$ python3 -q
>>> import numpy as np
>>> np.set_printoptions(precision=2, suppress=True, linewidth=160, sign=" ")
>>> E = np.loadtxt("block18.csv", delimiter=",")
>>> E
array([[ 2.69,  0.6 ,  0.9 ,  2.6 ],
       [ 3.33, -0.3 ,  1.1 , -0.8 ],
       [-3.62,  0.6 , -1.2 , -0.3 ],
       [ 1.77, -0.9 ,  0.6 , -1.1 ],
       [-1.77, -1.2 , -0.6 ,  1.  ],
       [-1.47, -0.4 , -0.5 ,  1.1 ],
       [-0.34, -2.2 , -0.1 , -1.  ],
       [-0.03, -0.2 ,  0.  ,  0.2 ],
       [ 0.89,  1.3 ,  0.3 , -0.6 ],
       [ 3.33,  0.9 ,  1.1 ,  0.6 ],
       [-4.2 ,  1.  , -1.4 ,  0.8 ],
       [-4.23,  0.3 , -1.4 ,  1.6 ],
       [ 1.17, -0.3 ,  0.4 , -1.2 ],
       [ 1.81,  0.4 ,  0.6 , -0.4 ],
       [ 0.57,  0.  ,  0.2 , -0.8 ],
       [ 3.29, -1.3 ,  1.1 ,  0.6 ],
       [ 1.21,  1.  ,  0.4 , -0.4 ],
       [-2.44, -0.5 , -0.8 , -1.  ],
       [-7.48,  0.9 , -2.5 , -1.1 ],
       [ 1.81, -1.  ,  0.6 ,  0.  ],
       [-2.71,  1.  , -0.9 , -0.9 ]])
>>> P = E @ np.linalg.solve(E.T @ E, E.T)
>>> np.allclose(P @ P, P)
True
>>> np.diag(P)
array([ 0.45,  0.19,  0.11,  0.14,  0.3 ,  0.17,  0.36,  0.08,  0.17,  0.17,  0.16,  0.35,  0.13,  0.05,  0.1 ,  0.16,  0.1 ,  0.17,  0.45,  0.08,  0.13])
>>> Xc = (E - E.mean(axis=0)) / E.std(axis=0)
>>> Xc.std(axis=0)
array([ 1.,  1.,  1.,  1.])
>>> beta = np.linalg.lstsq(np.delete(Xc, 2, axis=1), Xc[:, 2])[0]
>>> np.abs(beta).argmax()
np.int64(0)
>>> J = np.array([[0.8, 0.0, -0.2, 0.5, 0.2],
...     [1.4, -1.3, -1.2, 1.0, -1.1],
...     [-2.5, -0.6, -0.6, 0.5, -2.0],
...     [0.7, -0.1, -0.4, 0.5, -0.3],
...     [-1.1, -1.9, -1.3, -0.7, -0.3]])
>>> w1 = np.array([[-3, -3], [-1, -1], [1, 0], [1, -1], [2, 2]])
>>> beta = np.array([0, -3])
>>> H = np.maximum(J @ w1 + beta, 0)
>>> (H > 0).mean(axis=0)
array([ 0.4,  0.4])
>>> H
array([[ 0. ,  0. ],
       [ 0. ,  0. ],
       [ 4. ,  0.6],
       [ 0. ,  0. ],
       [ 2.6,  2.3]])
>>> np.linalg.matrix_rank(H)
np.int64(2)
>>> cent = np.array([[0, 2, 0], [1, -1, 2]])
>>> H @ cent
array([[ 0. ,  0. ,  0. ],
       [ 0. ,  0. ,  0. ],
       [ 0.6,  7.4,  1.2],
       [ 0. ,  0. ,  0. ],
       [ 2.3,  2.9,  4.6]])
